% python3 -q
>>> import numpy as np
>>> np.set_printoptions(precision=4, suppress=True, linewidth=100, floatmode="fixed")
>>> K = np.array([[-2.2, 0.9, -0.2, -0.4, 0.3],
...     [-1.1, 1.6, 1.0, -0.3, -0.9],
...     [0.5, 0.5, -0.3, 1.4, 1.5],
...     [0.6, 1.2, -0.8, -1.4, -0.1],
...     [-0.6, -0.4, 0.6, -0.2, 0.1],
...     [0.6, -0.2, 0.6, 1.9, -0.2],
...     [-0.7, 0.9, -0.7, 1.7, 1.3]])
>>> print(K)
[[-2.2000  0.9000 -0.2000 -0.4000  0.3000]
 [-1.1000  1.6000  1.0000 -0.3000 -0.9000]
 [ 0.5000  0.5000 -0.3000  1.4000  1.5000]
 [ 0.6000  1.2000 -0.8000 -1.4000 -0.1000]
 [-0.6000 -0.4000  0.6000 -0.2000  0.1000]
 [ 0.6000 -0.2000  0.6000  1.9000 -0.2000]
 [-0.7000  0.9000 -0.7000  1.7000  1.3000]]
>>> W = np.array([[0, 0, 2, 0, 0, 0],
...     [0, -1, 0, -2, -1, 2],
...     [-2, 0, -2, -2, 0, 0],
...     [-2, -1, 2, 1, 0, 2],
...     [-1, 1, 1, 2, 0, -2]])
>>> c = np.array([0, 5, 4, 1, 1, 3])
>>> act = np.maximum(K @ W + c, 0)
>>> print(np.linalg.matrix_rank(act))
6
>>> print((act > 0).astype(int))
[[1 1 0 0 1 1]
 [0 1 0 0 0 1]
 [0 1 1 1 1 1]
 [1 1 1 0 0 1]
 [0 1 1 1 1 1]
 [0 1 1 1 1 1]
 [0 1 1 1 1 1]]
>>> print((act > 0).mean(axis=0))
[0.2857 1.0000 0.7143 0.5714 0.7143 1.0000]
>>> cent = np.array([[-1, -3, 3],
...     [-2, -1, 3],
...     [0, 3, 2],
...     [1, -3, -1],
...     [-1, 1, 1],
...     [3, -1, -2]])
>>> print(W @ cent)
[[  0   6   4]
 [  7   4  -6]
 [  0   6  -8]
 [ 11   8 -10]
 [ -5   1   4]]
>>> M = np.load("arr.npy")
>>> print(M)
[[0.0000 0.0000 0.0000 0.0000 0.0000 0.0000 3.0000]
 [0.0000 0.0000 0.0000 0.0000 0.0000 0.0000 0.0000]
 [0.0000 0.0000 0.0000 0.0000 0.0000 0.0000 3.0000]
 [0.0000 0.0000 0.0000 0.0000 0.0000 0.0000 4.0000]
 [0.0000 0.0000 0.0000 0.0000 0.0000 0.0000 0.0000]
 [0.0000 0.0000 0.0000 0.0000 0.0000 0.0000 1.0000]
 [3.0000 0.0000 3.0000 4.0000 0.0000 1.0000 0.0000]]
>>> # splits into 3 blocks
>>> U, sig, vt = np.linalg.svd(M)
>>> print(np.argmax(sig[:-1] / (sig[1:] + 1e-6)) + 1)
2
>>> other = U[:, :2] @ np.diag(sig[:2]) @ vt[:2]
>>> print(round(np.linalg.norm(M - other, 2), 4), sig[2])
0.0 0.0
>>> print(np.linalg.matrix_rank(M, rtol=0.05))
2
>>> vals, evecs = np.linalg.eigh(M)
>>> print(np.round(evecs.T @ M @ evecs, 4) + 0)
[[-5.9161  0.0000  0.0000  0.0000  0.0000  0.0000  0.0000]
 [ 0.0000  0.0000  0.0000  0.0000  0.0000  0.0000  0.0000]
 [ 0.0000  0.0000  0.0000  0.0000  0.0000  0.0000  0.0000]
 [ 0.0000  0.0000  0.0000  0.0000  0.0000  0.0000  0.0000]
 [ 0.0000  0.0000  0.0000  0.0000  0.0000  0.0000  0.0000]
 [ 0.0000  0.0000  0.0000  0.0000  0.0000  0.0000  0.0000]
 [ 0.0000  0.0000  0.0000  0.0000  0.0000  0.0000  5.9161]]
>>> print(np.unique(vals.round(6) + 0, return_counts=True)[1])
[1 5 1]
>>> print(np.round(evecs.T @ evecs, 4) + 0)
[[1.0000 0.0000 0.0000 0.0000 0.0000 0.0000 0.0000]
 [0.0000 1.0000 0.0000 0.0000 0.0000 0.0000 0.0000]
 [0.0000 0.0000 1.0000 0.0000 0.0000 0.0000 0.0000]
 [0.0000 0.0000 0.0000 1.0000 0.0000 0.0000 0.0000]
 [0.0000 0.0000 0.0000 0.0000 1.0000 0.0000 0.0000]
 [0.0000 0.0000 0.0000 0.0000 0.0000 1.0000 0.0000]
 [0.0000 0.0000 0.0000 0.0000 0.0000 0.0000 1.0000]]
>>> print(vals.sum(), np.trace(M))
0.0 0.0
>>> print(np.round(evecs @ np.diag(vals) @ evecs.T, 4) + 0)
[[0.0000 0.0000 0.0000 0.0000 0.0000 0.0000 3.0000]
 [0.0000 0.0000 0.0000 0.0000 0.0000 0.0000 0.0000]
 [0.0000 0.0000 0.0000 0.0000 0.0000 0.0000 3.0000]
 [0.0000 0.0000 0.0000 0.0000 0.0000 0.0000 4.0000]
 [0.0000 0.0000 0.0000 0.0000 0.0000 0.0000 0.0000]
 [0.0000 0.0000 0.0000 0.0000 0.0000 0.0000 1.0000]
 [3.0000 0.0000 3.0000 4.0000 0.0000 1.0000 0.0000]]
